>>> import numpy as np
>>> import numpy.linalg as la
>>> np.set_printoptions(suppress=True, linewidth=140)
>>> A = np.load("out7.npy")
>>> print(A)
[[ 0  0 -2  0  2]
 [ 0 -2  1 -4 -1]
 [ 2 -2  1 -4  2]]
>>> M2 = np.array([[1, 1], [0, -2]])
>>> cent = np.kron(M2, A)
>>> print(cent.shape)
(6, 10)
>>> print(round(float(la.norm(cent, 2)), 3), round(float(la.norm(M2, 2) * la.norm(A, 2)), 3))
15.324 15.324
>>> x0 = np.array([0, 1, -1, -3, 2])
>>> a = np.maximum(A @ x0, 0)
>>> print(np.maximum(A @ x0, 0) - np.maximum(-A @ x0, 0))
[ 6  7 13]
>>> print(np.round(np.tanh(A @ x0), 3))
[1. 1. 1.]
>>> print(A * (a > 1e-9)[:, None])
[[ 0  0 -2  0  2]
 [ 0 -2  1 -4 -1]
 [ 2 -2  1 -4  2]]
>>> print(A.T @ a)
[ 26 -40   8 -80  31]
>>> print(np.maximum(A @ (3 * x0), 0))
[18 21 39]
>>> print(np.flatnonzero(a > 1e-9))
[0 1 2]
>>> M2 = np.array([[-3, 4], [2, 8], [3, -7], [-7, -4], [-7, 8]])
>>> print(A @ M2)
[[-20  30]
 [ 34 -15]
 [  7  17]]
>>> print(np.einsum("ij->j", A))
[ 2 -4  0 -8  3]
>>> W = np.array([[0, 2], [0, 1], [0, 1], [-2, 3], [-1, 0]])
>>> c = np.array([1, 0])
>>> act = np.maximum(A @ W + c, 0)
>>> print(act)
[[ 0  0]
 [10  0]
 [ 7  0]]
>>> print((act > 0).astype(int))
[[0 0]
 [1 0]
 [1 0]]
>>> cent = np.array([[-4, -5, 5], [-7, -1, -9]])
>>> print(act @ cent)
[[  0   0   0]
 [-40 -50  50]
 [-28 -35  35]]
>>> print(W @ cent)
[[-14  -2 -18]
 [ -7  -1  -9]
 [ -7  -1  -9]
 [-13   7 -37]
 [  4   5  -5]]
>>> data = np.load("test12.npy")
>>> print(data)
[[-1.193  0.011  0.331]
 [-3.809  1.182  2.907]
 [-2.966  1.167  2.673]
 [-1.668  0.586  1.355]
 [-3.843  1.185  2.877]
 [ 3.414 -1.197 -2.813]
 [ 1.328 -0.601 -1.318]
 [ 0.783 -0.002 -0.215]
 [-3.502  1.805  3.795]
 [ 3.91  -1.772 -3.922]
 [ 1.807 -1.213 -2.429]
 [ 4.29  -1.809 -3.959]
 [-1.814  1.16   2.362]
 [ 2.233 -1.18  -2.521]
 [-0.017 -0.009  0.001]
 [ 3.39  -1.218 -2.806]
 [-1.265  0.576  1.302]]
>>> rng = np.random.default_rng(62)
>>> lab = rng.permutation(3)
>>> M2 = data[:, lab] * rng.choice([-1, 1], 3)
>>> print(M2)
[[-1.193  0.011  0.331]
 [-3.809  1.182  2.907]
 [-2.966  1.167  2.673]
 [-1.668  0.586  1.355]
 [-3.843  1.185  2.877]
 [ 3.414 -1.197 -2.813]
 [ 1.328 -0.601 -1.318]
 [ 0.783 -0.002 -0.215]
 [-3.502  1.805  3.795]
 [ 3.91  -1.772 -3.922]
 [ 1.807 -1.213 -2.429]
 [ 4.29  -1.809 -3.959]
 [-1.814  1.16   2.362]
 [ 2.233 -1.18  -2.521]
 [-0.017 -0.009  0.001]
 [ 3.39  -1.218 -2.806]
 [-1.265  0.576  1.302]]
>>> left, _, Vt = la.svd(data.T @ M2)
>>> print(np.round(left @ Vt, 3) + 0)
[[1. 0. 0.]
 [0. 1. 0.]
 [0. 0. 1.]]
>>> print(np.round(la.lstsq(data, M2)[0], 3) + 0)
[[1. 0. 0.]
 [0. 1. 0.]
 [0. 0. 1.]]
